$ python -q
>>> import numpy as np
>>> np.set_printoptions(suppress=True, linewidth=100)
>>> rd = lambda a: np.round(a, 2) + 0
>>> X = np.loadtxt("x.csv", delimiter=",")
>>> X
array([[ 4.,  4.,  4.,  4.,  4.,  4.,  4.,  4.,  4.],
       [ 4.,  8.,  8.,  8.,  8.,  8.,  8.,  8.,  8.],
       [ 4.,  8., 12., 12., 12., 12., 12., 12., 12.],
       [ 4.,  8., 12., 16., 16., 16., 16., 16., 16.],
       [ 4.,  8., 12., 16., 20., 20., 20., 20., 20.],
       [ 4.,  8., 12., 16., 20., 24., 24., 24., 24.],
       [ 4.,  8., 12., 16., 20., 24., 28., 28., 28.],
       [ 4.,  8., 12., 16., 20., 24., 28., 32., 32.],
       [ 4.,  8., 12., 16., 20., 24., 28., 32., 36.]])
>>> out = np.linalg.inv(X)
>>> rd(np.linalg.inv(out))
array([[ 4.,  4.,  4.,  4.,  4.,  4.,  4.,  4.,  4.],
       [ 4.,  8.,  8.,  8.,  8.,  8.,  8.,  8.,  8.],
       [ 4.,  8., 12., 12., 12., 12., 12., 12., 12.],
       [ 4.,  8., 12., 16., 16., 16., 16., 16., 16.],
       [ 4.,  8., 12., 16., 20., 20., 20., 20., 20.],
       [ 4.,  8., 12., 16., 20., 24., 24., 24., 24.],
       [ 4.,  8., 12., 16., 20., 24., 28., 28., 28.],
       [ 4.,  8., 12., 16., 20., 24., 28., 32., 32.],
       [ 4.,  8., 12., 16., 20., 24., 28., 32., 36.]])
>>> print(X @ out)
[[1. 0. 0. 0. 0. 0. 0. 0. 0.]
 [0. 1. 0. 0. 0. 0. 0. 0. 0.]
 [0. 0. 1. 0. 0. 0. 0. 0. 0.]
 [0. 0. 0. 1. 0. 0. 0. 0. 0.]
 [0. 0. 0. 0. 1. 0. 0. 0. 0.]
 [0. 0. 0. 0. 0. 1. 0. 0. 0.]
 [0. 0. 0. 0. 0. 0. 1. 0. 0.]
 [0. 0. 0. 0. 0. 0. 0. 1. 0.]
 [0. 0. 0. 0. 0. 0. 0. 0. 1.]]
>>> np.allclose(out, X.T)
False
>>> m1 = np.loadtxt("test19.csv", delimiter=",")
>>> m1
array([[ 5.,  5.,  2.,  3.,  2.],
       [ 2.,  3.,  1.,  2.,  0.],
       [ 0.,  0.,  0.,  0.,  0.],
       [ 6.,  3.,  1.,  0.,  4.],
       [11.,  8.,  3.,  3.,  6.],
       [ 3.,  3.,  1.,  0.,  3.],
       [ 0.,  0.,  0.,  0.,  0.],
       [ 0.,  0.,  0.,  0.,  0.],
       [ 0.,  0.,  0.,  0.,  0.],
       [ 0.,  0.,  0.,  0.,  0.],
       [ 3.,  2.,  1.,  1.,  2.],
       [ 0.,  0.,  0.,  0.,  0.],
       [ 7.,  4.,  1.,  4.,  5.],
       [ 0.,  0.,  0.,  0.,  0.],
       [ 0.,  0.,  0.,  0.,  0.],
       [ 6.,  3.,  1.,  0.,  4.],
       [ 0.,  0.,  0.,  0.,  0.],
       [ 6.,  3.,  1.,  0.,  4.],
       [ 3.,  3.,  1.,  0.,  3.],
       [ 0.,  0.,  0.,  0.,  0.],
       [ 3.,  0.,  0.,  0.,  1.],
       [ 3.,  0.,  0.,  0.,  1.],
       [11.,  8.,  3.,  3.,  6.],
       [ 1.,  2.,  0.,  3.,  2.],
       [ 3.,  2.,  1.,  1.,  2.],
       [ 1.,  2.,  0.,  3.,  2.],
       [ 3.,  0.,  0.,  0.,  1.],
       [ 7.,  5.,  1.,  3.,  6.],
       [ 3.,  0.,  0.,  0.,  1.],
       [ 4.,  4.,  1.,  4.,  4.],
       [ 2.,  3.,  1.,  2.,  0.],
       [ 0.,  0.,  0.,  0.,  0.]])
>>> cen = m1 - m1.mean(axis=0)
>>> Uu, sig, vt = np.linalg.svd(cen, full_matrices=False)
>>> print(rd(sig ** 2 / (sig ** 2).sum()))
[0.88 0.08 0.03 0.02 0.  ]
>>> rd((sig ** 2).sum() ** 2 / (sig ** 4).sum())
np.float64(1.28)
>>> print(rd(np.abs(vt[-1])))
[0.08 0.4  0.89 0.13 0.17]
>>> np.abs(vt[0]).argmax()
np.int64(0)
>>> rd(vt[0] * np.sign(vt[0, np.abs(vt[0]).argmax()]))
array([0.69, 0.5 , 0.17, 0.22, 0.44])
>>> cen = (m1 - m1.mean(axis=0)) / m1.std(axis=0)
>>> rd(cen.std(axis=0))
array([1., 1., 1., 1., 1.])
>>> np.argwhere(np.abs(cen) > 2)
array([[ 4,  0],
       [ 4,  1],
       [ 4,  2],
       [ 4,  4],
       [12,  3],
       [22,  0],
       [22,  1],
       [22,  2],
       [22,  4],
       [27,  4],
       [29,  3]])
>>> coef = np.linalg.lstsq(np.delete(cen, 4, axis=1), cen[:, 4])[0]
>>> rd(coef)
array([ 0.75,  1.4 , -1.11, -0.21])
>>> proj = m1 @ np.linalg.solve(m1.T @ m1, m1.T)
>>> rd(np.diag(proj))
array([0.27, 0.3 , 0.  , 0.16, 0.28, 0.22, 0.  , 0.  , 0.  , 0.  , 0.23, 0.  , 0.36, 0.  , 0.  ,
       0.16, 0.  , 0.16, 0.22, 0.  , 0.17, 0.17, 0.28, 0.25, 0.23, 0.25, 0.17, 0.34, 0.17, 0.31,
       0.3 , 0.  ])
>>> arr = np.load("dump.npy")
>>> rd(arr)
array([[  0.12, -15.61,  -4.02,  11.65,  -2.11],
       [ -1.42, -15.26,  -2.32,  12.09,  -3.68],
       [ -2.12, -15.  ,  -1.52,  12.21,  -4.39],
       [  1.94, -15.61,  -5.94,  10.83,  -0.18],
       [  2.54,  14.81,   1.04, -12.25,   4.8 ],
       [  7.2 , -12.66, -10.73,   6.25,   5.81],
       [  5.53,  12.66,  -2.65, -11.98,   7.66],
       [  2.83,  14.66,   0.7 , -12.27,   5.09],
       [ -8.1 ,  11.49,  11.38,  -4.97,  -6.92],
       [ 10.33,  -6.25, -12.4 ,   0.04,  10.02],
       [ -5.56, -12.63,   2.68,  11.97,  -7.68],
       [-10.81,   0.03,  11.36,   4.84, -11.43],
       [  1.25, -15.66,  -5.23,  11.18,  -0.92],
       [ -9.99,   7.49,  12.36,  -1.12,  -9.49],
       [  3.58,  14.23,  -0.2 , -12.28,   5.82],
       [  9.57,   6.06,  -8.53,  -8.85,  10.98],
       [  5.24, -14.38,  -9.09,   8.43,   3.48],
       [-10.64,   4.56,  12.32,   1.37, -10.6 ],
       [  6.11, -13.73,  -9.85,   7.55,   4.5 ],
       [  6.09,  12.07,  -3.38, -11.79,   8.16],
       [ -1.95, -15.07,  -1.72,  12.18,  -4.21],
       [ -1.3 , -15.3 ,  -2.46,  12.06,  -3.56],
       [ -2.82,  15.44,   6.82, -10.31,  -0.78],
       [  3.2 ,  14.46,   0.26, -12.28,   5.45],
       [ -4.74, -13.38,   1.63,  12.17,  -6.92],
       [ -2.97,  15.41,   6.97, -10.22,  -0.93],
       [-10.81,   2.91,  12.08,   2.68, -11.02],
       [ -8.6 ,  -8.34,   6.95,  10.12, -10.28],
       [  7.44, -12.37, -10.91,   5.93,   6.1 ],
       [  3.05,  14.55,   0.43, -12.28,   5.3 ],
       [ -3.84, -14.06,   0.52,  12.27,  -6.07],
       [ -4.37,  14.87,   8.31,  -9.19,  -2.5 ],
       [  9.28,  -9.37, -12.09,   2.85,   8.47]])
>>> Z = arr[[19, 23]].astype(float)
>>> for _ in range(5):
...     idx = np.linalg.norm(arr[:, None] - Z, axis=-1).argmin(axis=1)
...     Z = np.array([arr[idx == j].mean(axis=0) for j in range(2)])
... 
>>> idx
array([0, 0, 0, 0, 1, 0, 1, 1, 1, 0, 0, 1, 0, 1, 1, 1, 0, 1, 0, 1, 0, 0, 1, 1, 0, 1, 1, 0, 0, 1, 0,
       1, 0])
>>> rd(Z)
array([[  1.14, -13.22,  -4.5 ,   9.4 ,  -0.68],
       [ -1.51,  10.98,   4.33,  -7.56,  -0.03]])
>>> np.abs(Z[1] - Z[0]).argmax()
np.int64(1)
